>>> import numpy as np
>>> from numpy import linalg as LA
>>> np.set_printoptions(precision=3, suppress=True, linewidth=200)
>>> m1 = np.load("arr.npy")
>>> m1
array([[4, 5, 5, 4, 0],
       [5, 4, 5, 5, 4],
       [5, 5, 4, 5, 5],
       [4, 5, 5, 4, 5],
       [0, 4, 5, 5, 4]])
>>> np.kron(np.eye(2, dtype=int), m1)
array([[4, 5, 5, 4, 0, 0, 0, 0, 0, 0],
       [5, 4, 5, 5, 4, 0, 0, 0, 0, 0],
       [5, 5, 4, 5, 5, 0, 0, 0, 0, 0],
       [4, 5, 5, 4, 5, 0, 0, 0, 0, 0],
       [0, 4, 5, 5, 4, 0, 0, 0, 0, 0],
       [0, 0, 0, 0, 0, 4, 5, 5, 4, 0],
       [0, 0, 0, 0, 0, 5, 4, 5, 5, 4],
       [0, 0, 0, 0, 0, 5, 5, 4, 5, 5],
       [0, 0, 0, 0, 0, 4, 5, 5, 4, 5],
       [0, 0, 0, 0, 0, 0, 4, 5, 5, 4]])
>>> np.einsum("ij,ji->", m1, m1)
np.int64(494)
>>> np.einsum("ii->", m1)
np.int64(20)
>>> X = np.loadtxt("test3.csv", delimiter=",")
>>> X
array([[ 0.488, -0.054,  0.271, -0.38 , -0.163, -0.054],
       [-0.054,  0.006, -0.03 ,  0.042,  0.018,  0.006],
       [ 0.271, -0.03 ,  0.151, -0.211, -0.09 , -0.03 ],
       [-0.38 ,  0.042, -0.211,  0.295,  0.127,  0.042],
       [-0.163,  0.018, -0.09 ,  0.127,  0.054,  0.018],
       [-0.054,  0.006, -0.03 ,  0.042,  0.018,  0.006]])
>>> r = LA.matrix_rank(X)
>>> r
np.int64(1)
>>> N = LA.svd(X)[2][r:].T
>>> [int(LA.matrix_rank(X[:i])) for i in range(1, len(X) + 1)]
[1, 1, 1, 1, 1, 1]
>>> LA.matrix_rank(X.T @ X), LA.matrix_rank(X @ X.T)
(np.int64(1), np.int64(1))
>>> np.allclose(X @ N, 0)
True
>>> [int(LA.matrix_rank(np.delete(X, i, axis=0))) for i in range(6)]
[1, 1, 1, 1, 1, 1]
>>> N.shape
(6, 5)
>>> Uu, sigma, Vt = LA.svd(X)
>>> evecs = Vt[:(sigma > 1e-8).sum()]
>>> rng = np.random.default_rng(21999)
>>> vec = X[1] + -1 * X[3] + rng.integers(2) * np.eye(6)[2]
>>> vec
array([ 0.325, -0.036,  1.181, -0.253, -0.108, -0.036])
>>> np.diag(evecs.T @ evecs)
array([0.488, 0.006, 0.151, 0.295, 0.054, 0.006])
>>> Uu, sigma, Vt = LA.svd(X)
>>> np.argmax(sigma[:-1] / (sigma[1:] + 1e-6)) + 1
np.int64(1)
>>> other = Uu[:, :1] @ np.diag(sigma[:1]) @ Vt[:1]
>>> round(np.abs(X - other).max(), 3)
np.float64(0.0)
>>> np.round(LA.norm(X - other) / LA.norm(X), 3)
np.float64(0.0)
>>> other
array([[ 0.488, -0.054,  0.271, -0.38 , -0.163, -0.054],
       [-0.054,  0.006, -0.03 ,  0.042,  0.018,  0.006],
       [ 0.271, -0.03 ,  0.151, -0.211, -0.09 , -0.03 ],
       [-0.38 ,  0.042, -0.211,  0.295,  0.127,  0.042],
       [-0.163,  0.018, -0.09 ,  0.127,  0.054,  0.018],
       [-0.054,  0.006, -0.03 ,  0.042,  0.018,  0.006]])
>>> K = np.loadtxt("data.csv", delimiter=",")
>>> K
array([[ -3.,  -3.,  -3.,  -3.,  -3.,  -3.,  -3.,  -3.,  -3.],
       [ -3.,  -6.,  -6.,  -6.,  -6.,  -6.,  -6.,  -6.,  -6.],
       [ -3.,  -6.,  -9.,  -9.,  -9.,  -9.,  -9.,  -9.,  -9.],
       [ -3.,  -6.,  -9., -12., -12., -12., -12., -12., -12.],
       [ -3.,  -6.,  -9., -12., -15., -15., -15., -15., -15.],
       [ -3.,  -6.,  -9., -12., -15., -18., -18., -18., -18.],
       [ -3.,  -6.,  -9., -12., -15., -18., -21., -21., -21.],
       [ -3.,  -6.,  -9., -12., -15., -18., -21., -24., -24.],
       [ -3.,  -6.,  -9., -12., -15., -18., -21., -24., -27.]])
>>> # symmetric
>>> vals, evecs = LA.eig(m1)
>>> np.sort(LA.eigvals(LA.inv(m1)))
array([-1.095, -0.839, -0.28 ,  0.047,  0.239])
>>> np.sort(LA.eigvals(m1.T))
array([-3.568, -1.193, -0.913,  4.193, 21.481])
>>> round(float(np.prod(vals)), 3)
-350.0
